>>> import numpy as np
>>> np.set_printoptions(suppress=True, linewidth=100)
>>> X = np.array([[3.0, 4.0], [4.0, 3.0]])
>>> out = np.array([[-2, -2], [0, 0]])
>>> C = np.kron(out, X)
>>> C.shape
(4, 4)
>>> C
array([[-6., -8., -6., -8.],
       [-8., -6., -8., -6.],
       [ 0.,  0.,  0.,  0.],
       [ 0.,  0.,  0.,  0.]])
>>> w, vecs = np.linalg.eig(X)
>>> np.prod(w)
np.float64(-7.0)
>>> X @ vecs[:, 0] - w[0] * vecs[:, 0]
array([0., 0.])
>>> Q, R = np.linalg.qr(X)
>>> np.round(Q @ R, 2)
array([[3., 4.],
       [4., 3.]])
>>> R.round(2)
array([[-5. , -4.8],
       [ 0. , -1.4]])
>>> np.round(np.abs(np.diag(R)), 2)
array([5. , 1.4])
>>> np.trace(Q @ Q.T)
np.float64(2.0)
>>> Q.shape, R.shape
((2, 2), (2, 2))
>>> w, vecs = np.linalg.eigh(X)
>>> print(np.round(vecs.T @ vecs, 2) + 0)
[[1. 0.]
 [0. 1.]]
>>> w.sum(), np.trace(X)
(np.float64(6.0), np.float64(6.0))
>>> print((w > 1e-8).sum(), (w < -1e-8).sum())
1 1
>>> np.round(np.linalg.eigvalsh(X @ X), 2)
array([ 1., 49.])
>>> np.round(np.abs(vecs[:, -1]), 2)
array([0.71, 0.71])
>>> np.round(np.linalg.svd(X, compute_uv=False), 2)
array([7., 1.])
>>> np.round(vecs @ np.diag(w) @ vecs.T, 2)
array([[3., 4.],
       [4., 3.]])
>>> np.unique(w.round(6) + 0, return_counts=True)[1]
array([1, 1])
>>> w, vecs = np.linalg.eigh(X)
>>> x = np.array([0, 5])
>>> x @ X @ x / (x @ x), w[0], w[-1]
(np.float64(3.0), np.float64(-1.0), np.float64(7.0))
>>> np.round(vecs * np.abs(w) @ vecs.T, 2)
array([[4., 3.],
       [3., 4.]])
>>> np.round(vecs * np.maximum(w, 0) @ vecs.T, 2)
array([[3.5, 3.5],
       [3.5, 3.5]])
>>> C = np.array([[-0.7, -0.5, -0.5]])
>>> rng = np.random.default_rng(87100)
>>> mat = np.array([[-3],
...     [2],
...     [-4],
...     [2],
...     [-4],
...     [-1],
...     [4],
...     [3],
...     [4],
...     [4],
...     [1],
...     [3],
...     [-3],
...     [3],
...     [-5],
...     [3],
...     [0],
...     [-5],
...     [5],
...     [-4],
...     [-4],
...     [3],
...     [-3],
...     [5]]) @ C + 0.1 * rng.normal(size=(24, 3))
>>> mat.round(2)
array([[ 2.13,  1.5 ,  1.42],
       [-1.21, -1.01, -1.  ],
       [ 2.85,  2.02,  1.98],
       [-1.54, -1.07, -0.92],
       [ 2.61,  2.  ,  2.  ],
       [ 0.66,  0.33,  0.48],
       [-2.96, -2.15, -2.12],
       [-2.05, -1.61, -1.66],
       [-2.77, -1.94, -1.95],
       [-2.76, -2.16, -1.97],
       [-0.67, -0.54, -0.48],
       [-2.2 , -1.44, -1.51],
       [ 2.11,  1.47,  1.46],
       [-2.25, -1.4 , -1.42],
       [ 3.5 ,  2.54,  2.44],
       [-2.23, -1.47, -1.36],
       [ 0.05,  0.03, -0.07],
       [ 3.51,  2.56,  2.49],
       [-3.55, -2.45, -2.58],
       [ 2.73,  2.03,  2.06],
       [ 2.83,  2.11,  1.9 ],
       [-1.97, -1.55, -1.5 ],
       [ 2.14,  1.64,  1.49],
       [-3.71, -2.52, -2.46]])
>>> hat = mat @ np.linalg.solve(mat.T @ mat, mat.T)
>>> np.round(np.linalg.eigvalsh(hat), 2) + 0
array([0., 0., 0., 0., 0., 0., 0., 0., 0., 0., 0., 0., 0., 0., 0., 0., 0., 0., 0., 0., 0., 1., 1.,
       1.])
>>> print(np.allclose(hat @ hat, hat))
True
